$ python -q
>>> import numpy as np
>>> np.set_printoptions(precision=3, suppress=True, linewidth=140, floatmode="fixed")
>>> F = np.array([[-2.0, -3.0, 0.0, 0.0],
...     [-3.0, -2.0, 0.0, 0.0],
...     [0.0, 0.0, -2.0, 0.0],
...     [0.0, 0.0, 0.0, -2.0]])
>>> np.trace(F)
np.float64(-8.0)
>>> round(np.linalg.det(F), 3)
np.float64(-20.0)
>>> print(np.allclose(F, F.T))
True
>>> arr = np.loadtxt("a.csv", delimiter=",")
>>> arr
array([[ 2.495,  0.239,  2.249,  1.225, -3.398, -1.039,  0.009, -1.165, -2.578, -1.946, -3.810,  2.451],
       [ 0.430,  1.600, -0.200, -0.360,  3.143,  3.120, -0.933, -1.001,  2.805,  4.124,  1.159,  1.138],
       [ 0.465, -1.476,  1.752,  0.755, -2.278, -1.072, -0.604, -2.235,  0.173, -0.460, -1.159, -1.062],
       [-6.734,  5.331, -9.390, -4.532,  6.121, -2.074,  4.977, 14.192, -8.169, -4.727,  5.105,  4.825],
       [-0.036, -0.855,  0.870,  0.204,  0.146,  0.698, -1.152, -1.418,  1.012,  0.951,  0.878, -0.273],
       [-0.994,  0.749, -1.254, -0.568,  1.409,  0.105,  0.437,  3.156, -2.586, -1.883,  1.637,  2.134],
       [-4.648, -0.907, -2.415, -2.189,  4.022,  0.166,  0.278,  2.436,  1.244,  0.988,  4.683, -1.605],
       [-0.353, -2.128,  2.408,  0.524, -0.245,  0.589, -2.060, -2.600,  0.715,  0.435,  1.112,  0.229],
       [-1.568, -0.194, -2.265, -0.629, -2.216, -3.850,  2.683,  3.038, -3.404, -4.301, -1.263, -1.343],
       [-4.554,  4.272, -6.575, -3.308,  6.330,  0.526,  2.727, 10.274, -4.744, -1.783,  5.253,  4.271],
       [ 1.226, -4.439,  5.671,  1.598, -1.280,  1.427, -3.302, -8.064,  5.674,  3.353, -0.875, -3.016],
       [-1.446, -0.274, -1.236, -0.654,  0.623, -0.726,  0.631,  1.769, -1.020, -1.262,  1.135, -0.164],
       [-2.591,  3.550, -5.218, -2.143,  1.192, -2.560,  3.859,  7.929, -5.827, -3.937,  0.172,  2.759],
       [-6.539,  1.244, -5.604, -3.645,  5.744, -0.815,  2.488,  7.809, -2.819, -1.697,  5.533,  1.242],
       [ 4.070, -3.717,  5.505,  3.089, -4.918,  0.210, -2.897, -7.864,  3.580,  1.072, -2.799, -3.441],
       [-0.196,  1.019, -0.875, -0.157, -1.138, -1.273,  0.647,  1.973, -2.885, -1.828, -0.390,  1.487],
       [-0.821,  2.743, -3.639, -1.083,  1.013, -0.827,  2.257,  4.784, -2.849, -1.632,  0.425,  1.294],
       [ 1.289, -0.227,  1.550,  0.614,  0.176,  1.339, -0.861, -2.368,  2.025,  1.917, -0.725, -0.130],
       [ 0.739,  2.710, -1.675, -0.363,  1.807,  1.639,  0.325,  1.920, -0.677,  1.059,  0.484,  2.389],
       [ 1.146, -0.070,  0.619,  0.529,  0.119,  0.988, -0.585, -0.712,  0.661,  0.428, -0.044,  0.172],
       [-1.787,  1.507, -2.179, -1.089, -0.276, -2.142,  1.796,  4.249, -4.788, -3.262, -0.086,  2.729],
       [ 5.037, -0.728,  3.532,  2.652, -3.578,  0.906, -1.259, -5.232,  3.329,  1.783, -3.820, -2.424],
       [ 2.504, -3.820,  4.347,  1.894, -0.482,  2.963, -3.426, -8.141,  8.297,  5.296,  0.413, -5.531],
       [ 3.033, -0.182,  3.007,  1.584, -0.866,  2.451, -2.584, -3.620,  1.393,  2.094, -0.607,  1.637],
       [-3.812, -0.858, -1.370, -1.912,  4.500,  1.540, -0.714,  0.980,  2.247,  2.438,  4.588, -0.573],
       [ 3.500, -1.299,  4.102,  2.066, -1.476,  2.183, -2.530, -5.878,  4.069,  3.234, -1.727, -1.224],
       [-1.262,  0.153, -0.165, -0.500, -0.932, -1.828,  0.730,  1.130, -2.057, -1.476, -0.786,  0.806],
       [ 6.821, -1.163,  5.338,  3.728, -5.460,  0.966, -2.147, -5.960,  1.214, -0.070, -4.941, -0.232],
       [ 7.622,  1.501,  2.706,  3.739, -8.154, -2.079,  0.613, -2.459, -2.498, -3.205, -7.930, -0.082],
       [-6.834,  5.100, -9.119, -4.864,  8.062, -0.253,  4.363, 13.146, -5.811, -2.505,  6.093,  4.558],
       [-1.853,  4.572, -4.523, -2.066,  4.041,  1.033,  1.841,  5.698, -2.197,  0.991,  2.034,  3.398],
       [ 0.962, -1.450,  2.980,  0.471,  3.185,  5.072, -3.732, -7.814,  9.571,  9.233,  1.852, -3.035],
       [-2.955,  2.629, -4.744, -2.070,  1.653, -1.936,  2.873,  6.989, -4.973, -3.302,  1.471,  2.362]])
>>> cent = arr[[31, 23]].astype(float)
>>> for _ in range(3):
...     lab = np.linalg.norm(arr[:, None] - cent, axis=-1).argmin(axis=1)
...     cent = np.array([arr[lab == j].mean(axis=0) for j in range(2)])
... 
>>> print(lab)
[1 1 1 1 1 1 1 1 1 1 0 1 1 1 0 1 1 1 1 1 1 0 0 0 1 0 1 0 1 1 1 0 1]
>>> np.bincount(lab)
array([ 8, 25])
>>> np.abs(cent[1] - cent[0]).argmax()
np.int64(7)
>>> blk = arr.reshape(33, 2, -1)
>>> blk.shape
(33, 2, 6)
>>> np.swapaxes(blk, 1, 2)[24]
array([[-3.812, -0.714],
       [-0.858,  0.980],
       [-1.370,  2.247],
       [-1.912,  2.438],
       [ 4.500,  4.588],
       [ 1.540, -0.573]])
>>> dist = np.linalg.norm(arr[:, None] - arr[None], axis=-1)
>>> print(np.flatnonzero(dist[22] < dist.mean() / 2))
[10 22]
>>> np.unravel_index(dist.round(6).argmax(), dist.shape)
(np.int64(3), np.int64(22))
>>> dist[22].round(6).argsort(kind="stable")[:4]
array([22, 10, 31, 25])
>>> Y = np.array([[-3, -7],
...     [4, 4],
...     [0, -2],
...     [-2, -3],
...     [3, 9],
...     [-4, 2],
...     [5, 6],
...     [-8, -8],
...     [-2, 2],
...     [1, 9],
...     [-3, 0],
...     [5, -5]])
>>> np.linalg.matrix_rank(arr @ Y)
np.int64(2)
>>> print(np.linalg.matrix_rank(np.vstack([arr, Y.T])))
12
>>> Y @ arr
Traceback (most recent call last):
  File "<python-input-23>", line 1, in <module>
    Y @ arr
    ~~^~~~~
ValueError: matmul: Input operand 1 has a mismatch in its core dimension 0, with gufunc signature (n?,k),(k,m?)->(n?,m?) (size 33 is different from 2)
>>> M = np.array([[0, 0, 0, 0, 0, 0, 0],
...     [0, 2, 0, 0, 0, 0, 0],
...     [0, 0, 1, 0, 0, 0, 0],
...     [0, 0, 0, 0, 0, 0, 0],
...     [0, 0, 0, 0, 0, 0, 0],
...     [0, 0, 0, 0, 0, 1, 0],
...     [0, 0, 0, 0, 0, 0, 0]])
>>> np.sort(np.linalg.eigvals(M))
array([0.000, 0.000, 0.000, 0.000, 1.000, 1.000, 2.000])
>>> np.linalg.matrix_rank(M - M[0, 0] * np.eye(7))
np.int64(3)
>>> [int(np.linalg.matrix_rank(np.linalg.matrix_power(M, p))) for p in range(1, 8)]
[3, 3, 3, 3, 3, 3, 3]
>>> np.prod(np.diag(M)), round(float(np.linalg.det(M)), 3)
(np.int64(0), 0.0)
>>> np.linalg.lstsq(M[:-1].T, M[-1])[2]
np.int32(3)
>>> M @ np.linalg.pinv(M) @ M
array([[0.000, 0.000, 0.000, 0.000, 0.000, 0.000, 0.000],
       [0.000, 2.000, 0.000, 0.000, 0.000, 0.000, 0.000],
       [0.000, 0.000, 1.000, 0.000, 0.000, 0.000, 0.000],
       [0.000, 0.000, 0.000, 0.000, 0.000, 0.000, 0.000],
       [0.000, 0.000, 0.000, 0.000, 0.000, 0.000, 0.000],
       [0.000, 0.000, 0.000, 0.000, 0.000, 1.000, 0.000],
       [0.000, 0.000, 0.000, 0.000, 0.000, 0.000, 0.000]])
>>> evals, V = np.linalg.eigh(M)
>>> print(V.T @ V)
[[1.000 0.000 0.000 0.000 0.000 0.000 0.000]
 [0.000 1.000 0.000 0.000 0.000 0.000 0.000]
 [0.000 0.000 1.000 0.000 0.000 0.000 0.000]
 [0.000 0.000 0.000 1.000 0.000 0.000 0.000]
 [0.000 0.000 0.000 0.000 1.000 0.000 0.000]
 [0.000 0.000 0.000 0.000 0.000 1.000 0.000]
 [0.000 0.000 0.000 0.000 0.000 0.000 1.000]]
>>> evals.sum(), np.trace(M)
(np.float64(4.0), np.int64(4))
>>> np.abs(V[:, -1]).round(6).argmax()
np.int64(1)
>>> np.abs(V[:, -1])
array([0.000, 1.000, 0.000, 0.000, 0.000, 0.000, 0.000])
>>> np.linalg.eigvalsh(M @ M)
array([0.000, 0.000, 0.000, 0.000, 1.000, 1.000, 4.000])
>>> np.unique(evals.round(6) + 0, return_counts=True)[1]
array([4, 2, 1])
>>> (evals > 1e-8).sum(), (evals < -1e-8).sum()
(np.int64(3), np.int64(0))
>>> np.linalg.eigvalsh(M + -3 * np.eye(7))
array([-3.000, -3.000, -3.000, -3.000, -2.000, -2.000, -1.000])
>>> def softmax(z):
...     e = np.exp(z - z.max(axis=-1, keepdims=True))
...     return e / e.sum(axis=-1, keepdims=True)
... 
>>> print(softmax(F[1] + -1))
[0.023 0.062 0.458 0.458]
>>> print(softmax(F).sum(axis=1))
[1.000 1.000 1.000 1.000]
>>> scores = F @ F.T / np.sqrt(4)
>>> print(softmax(scores + np.triu(np.full(scores.shape, -np.inf), 1)))
[[1.000 0.000 0.000 0.000]
 [0.378 0.622 0.000 0.000]
 [0.107 0.107 0.787 0.000]
 [0.096 0.096 0.096 0.711]]
>>> Uu, sigma, Vt = np.linalg.svd(M)
>>> np.argmax(sigma[:-1] / (sigma[1:] + 1e-6)) + 1
np.int64(3)
>>> sigma
array([2.000, 1.000, 1.000, 0.000, 0.000, 0.000, 0.000])
>>> Y = Uu[:, :3] @ np.diag(sigma[:3]) @ Vt[:3]
>>> print(np.abs(M - Y).max())
0.0
>>> np.round(np.linalg.norm(M - Y, 2), 3), sigma[3]
(np.float64(0.0), np.float64(0.0))
>>> A = np.loadtxt("layer19.csv", delimiter=",")
>>> A
array([[ 5.000,  2.000,  2.000,  3.000,  2.000,  3.000,  0.000, -3.000, -3.000],
       [-3.000,  5.000, -2.000,  4.000,  3.000, -2.000,  0.000, -2.000, -5.000],
       [-3.000,  7.000,  1.000,  0.000,  1.000, -3.000, -2.000,  1.000, -6.000],
       [-4.000,  3.000,  3.000, -4.000,  1.000,  2.000,  4.000, -2.000,  5.000],
       [-4.000,  5.000, -5.000,  3.000, -1.000, -3.000,  4.000,  4.000,  5.000],
       [-2.000, -2.000,  0.000, -2.000,  0.000,  4.000,  5.000,  4.000,  0.000],
       [ 1.000,  7.000, -3.000,  6.000,  1.000,  0.000,  4.000,  1.000,  2.000],
       [ 0.000,  2.000,  3.000, -4.000, -2.000, -1.000, -2.000,  3.000, -1.000],
       [ 3.000,  0.000,  2.000,  1.000,  2.000,  7.000,  5.000,  1.000, -3.000],
       [ 3.000,  5.000,  1.000, -2.000,  2.000,  0.000, -5.000, -3.000, -6.000],
       [-5.000,  4.000,  4.000, -7.000,  1.000,  5.000,  8.000, -5.000, 14.000],
       [ 0.000,  0.000,  0.000,  0.000,  0.000,  0.000,  0.000,  0.000,  0.000]])
>>> cov = A.T @ A
>>> np.trace(cov), (A ** 2).sum()
(np.float64(1387.0), np.float64(1387.0))
>>> cov
array([[ 123.000,  -52.000,    7.000,   49.000,    6.000,   22.000,  -72.000,   -8.000, -117.000],
       [ -52.000,  210.000,   -9.000,   29.000,   41.000,  -24.000,   39.000,  -25.000,    5.000],
       [   7.000,   -9.000,   82.000,  -87.000,    8.000,   59.000,    9.000,  -42.000,   23.000],
       [  49.000,   29.000,  -87.000,  160.000,   16.000,  -48.000,  -23.000,   31.000, -107.000],
       [   6.000,   41.000,    8.000,   16.000,   30.000,   23.000,   14.000,  -31.000,  -27.000],
       [  22.000,  -24.000,   59.000,  -48.000,   23.000,  126.000,   99.000,  -29.000,   64.000],
       [ -72.000,   39.000,    9.000,  -23.000,   14.000,   99.000,  195.000,    4.000,  189.000],
       [  -8.000,  -25.000,  -42.000,   31.000,  -31.000,  -29.000,    4.000,   95.000,  -33.000],
       [-117.000,    5.000,   23.000, -107.000,  -27.000,   64.000,  189.000,  -33.000,  366.000]])
>>> np.round(np.linalg.eigvalsh(cov)[::-1], 3) + 0
array([600.132, 273.187, 202.767, 171.688,  89.784,  40.930,   8.470,   0.042,   0.000])
>>> np.diag(cov)
array([123.000, 210.000,  82.000, 160.000,  30.000, 126.000, 195.000,  95.000, 366.000])
>>> print(np.round(np.linalg.svd(A, compute_uv=False) ** 2, 3) + 0)
[600.132 273.187 202.767 171.688  89.784  40.930   8.470   0.042   0.000]
>>> J = np.load("mat.npy")
>>> J
array([[-20.985, -10.898, -19.952, -26.994, -30.871, -10.947, -17.956, -10.922, -25.185],
       [-15.103, -10.959, -23.047, -19.823, -33.896, -11.117, -24.024, -19.093, -20.996],
       [-11.969,  -4.950,  -7.911, -15.102, -13.077,  -5.042,  -6.113,  -1.917, -13.149],
       [ -5.965,   8.973,  13.056,   9.819,  21.894,   9.108,   7.914,  10.069,   4.904],
       [ 15.021,   0.894,  10.011,   2.731,  10.904,   0.995,  17.983,  13.043,  10.976],
       [ 33.196,   2.091,   7.915,  20.101,  10.070,   2.107,  11.965,   1.022,  23.930],
       [-21.097,  -0.023,  -5.994,  -8.034,  -6.181,   0.053, -11.919,  -5.062, -14.070],
       [ 33.080,  11.933,  29.029,  28.928,  40.903,  12.002,  33.911,  23.183,  34.071],
       [ 20.789,  -2.891,   2.909,   2.042,   0.009,  -2.927,  12.030,   5.032,  10.918],
       [-14.792,  -2.139, -11.081,  -4.929, -12.994,  -1.966, -18.035, -13.020, -12.042],
       [ 54.094,  12.995,  34.923,  39.883,  47.965,  12.914,  43.816,  26.063,  49.079],
       [-23.956,  -0.971,  -8.973,  -9.917,  -9.724,  -1.129, -16.054,  -7.965, -17.006],
       [  2.987,   2.947,   2.054,   8.917,   5.037,   3.050,  -2.085,  -3.119,   5.029]])
>>> evals, V = np.linalg.eigh(F)
>>> print(np.round(V.T @ F @ V, 3) + 0)
[[-5.000  0.000  0.000  0.000]
 [ 0.000 -2.000  0.000  0.000]
 [ 0.000  0.000 -2.000  0.000]
 [ 0.000  0.000  0.000  1.000]]
>>> np.abs(V[:, -1])
array([0.707, 0.707, 0.000, 0.000])
>>> V @ np.diag(evals) @ V.T
array([[-2.000, -3.000,  0.000,  0.000],
       [-3.000, -2.000,  0.000,  0.000],
       [ 0.000,  0.000, -2.000,  0.000],
       [ 0.000,  0.000,  0.000, -2.000]])
>>> np.linalg.svd(F, compute_uv=False)
array([5.000, 2.000, 2.000, 1.000])
>>> np.unique(evals.round(6) + 0, return_counts=True)[1]
array([1, 2, 1])
>>> np.abs(V[:, -1]).round(6).argmax()
np.int64(0)
>>> np.linalg.eigvalsh(F + -1 * np.eye(4))
array([-6.000, -3.000, -3.000,  0.000])
>>> evals
array([-5.000, -2.000, -2.000,  1.000])
>>> np.argsort(-np.linalg.norm(J, axis=0).round(6), kind="stable")[:3]
array([0, 4, 8])
>>> print(round(float(np.linalg.norm(J, 2) / np.linalg.norm(J)), 3))
0.965
>>> Uu, sigma, Vt = np.linalg.svd(J)
>>> np.argmax(sigma[:-1] / (sigma[1:] + 1e-6)) + 1
np.int64(3)
>>> sigma
array([189.865,  44.076,  26.777,   0.416,   0.372,   0.250,   0.171,   0.154,   0.031])
>>> Y = Uu[:, :3] @ np.diag(sigma[:3]) @ Vt[:3]
>>> round(np.linalg.norm(J - Y) / np.linalg.norm(J), 3)
np.float64(0.003)
>>> round(np.linalg.norm(J - Y, 2), 3), np.round(sigma[3], 3)
(np.float64(0.416), np.float64(0.416))
